% python3 -q
>>> import numpy as np
>>> import numpy.linalg as la
>>> np.set_printoptions(precision=1, suppress=True, linewidth=100)
>>> Y = np.array([[1, 1], [1, -1]])
>>> rng = np.random.default_rng(570)
>>> M = np.kron(Y, np.kron(Y, Y))[rng.permutation(8)][:4]
>>> M
array([[ 1, -1,  1, -1, -1,  1, -1,  1],
       [ 1,  1, -1, -1, -1, -1,  1,  1],
       [ 1, -1, -1,  1, -1,  1,  1, -1],
       [ 1,  1,  1,  1, -1, -1, -1, -1]])
>>> Y = np.array([[-2, -3, 1],
...     [3, 3, 1],
...     [-3, 1, -3],
...     [0, -2, -1],
...     [1, -2, -3],
...     [-3, 1, -3],
...     [0, 0, -3],
...     [1, 3, -3]])
>>> la.matrix_rank(M @ Y)
np.int64(3)
>>> Y.T @ M.T
array([[-11,   7,  -7,  -1],
       [  3,   5,  -9,  -3],
       [ -2,   6,   2,  10]])
>>> la.matrix_rank(np.vstack([M, Y.T]))
np.int64(7)
>>> np.einsum("ik,kj->ji", M, Y)
array([[-11,   7,  -7,  -1],
       [  3,   5,  -9,  -3],
       [ -2,   6,   2,  10]])
>>> np.einsum("ij->j", M)
array([ 4,  0,  0,  0, -4,  0,  0,  0])
>>> M @ Y
array([[-11,   3,  -2],
       [  7,   5,   6],
       [ -7,  -9,   2],
       [ -1,  -3,  10]])
>>> np.einsum("ik,kj->ij", M, Y)
array([[-11,   3,  -2],
       [  7,   5,   6],
       [ -7,  -9,   2],
       [ -1,  -3,  10]])
>>> f, g = M[0], M[2]
>>> f @ g
np.int64(0)
>>> f @ f
np.int64(8)
>>> pr = (f @ g) / (f @ f) * f
>>> g - pr
array([ 1., -1., -1.,  1., -1.,  1.,  1., -1.])
>>> pr
array([ 0., -0.,  0., -0., -0.,  0., -0.,  0.])
>>> (g - pr) @ f
np.float64(0.0)
>>> F = np.loadtxt("dump.csv", delimiter=",")
>>> F
array([[0., 1., 0.],
       [0., 0., 0.],
       [0., 0., 0.]])
>>> la.norm(F, axis=0)
array([0., 1., 0.])
>>> round(float(la.norm(F, "nuc")), 1)
1.0
>>> round(la.norm(F, 2), 1)
np.float64(1.0)
>>> np.round(la.norm(F, 1), 1), round(la.norm(F, np.inf), 1)
(np.float64(1.0), np.float64(1.0))
>>> F[1] @ F[0]
np.float64(0.0)
>>> round(la.norm(F[1] - F[0]), 1)
np.float64(1.0)
>>> labels = rng.integers(0, 3, 7)
>>> data = (labels[:, None] == labels) * -3 + np.eye(7)
>>> data
array([[-2.,  0., -3.,  0.,  0., -3., -3.],
       [ 0., -2.,  0.,  0.,  0.,  0.,  0.],
       [-3.,  0., -2.,  0.,  0., -3., -3.],
       [ 0.,  0.,  0., -2., -3.,  0.,  0.],
       [ 0.,  0.,  0., -3., -2.,  0.,  0.],
       [-3.,  0., -3.,  0.,  0., -2., -3.],
       [-3.,  0., -3.,  0.,  0., -3., -2.]])
>>> # 3 blocks once reordered
>>> ev, V = la.eigh(data)
>>> x = np.array([-3, -2, -5, -4, -5, 4, 4])
>>> np.round(V * np.abs(ev) @ V.T, 1) + 0
array([[3.5, 0. , 2.5, 0. , 0. , 2.5, 2.5],
       [0. , 2. , 0. , 0. , 0. , 0. , 0. ],
       [2.5, 0. , 3.5, 0. , 0. , 2.5, 2.5],
       [0. , 0. , 0. , 3. , 2. , 0. , 0. ],
       [0. , 0. , 0. , 2. , 3. , 0. , 0. ],
       [2.5, 0. , 2.5, 0. , 0. , 3.5, 2.5],
       [2.5, 0. , 2.5, 0. , 0. , 2.5, 3.5]])
>>> np.abs(data).sum(axis=1).max(), np.abs(ev).max()
(np.float64(11.0), np.float64(11.0))
>>> x @ data @ x
np.float64(-144.0)
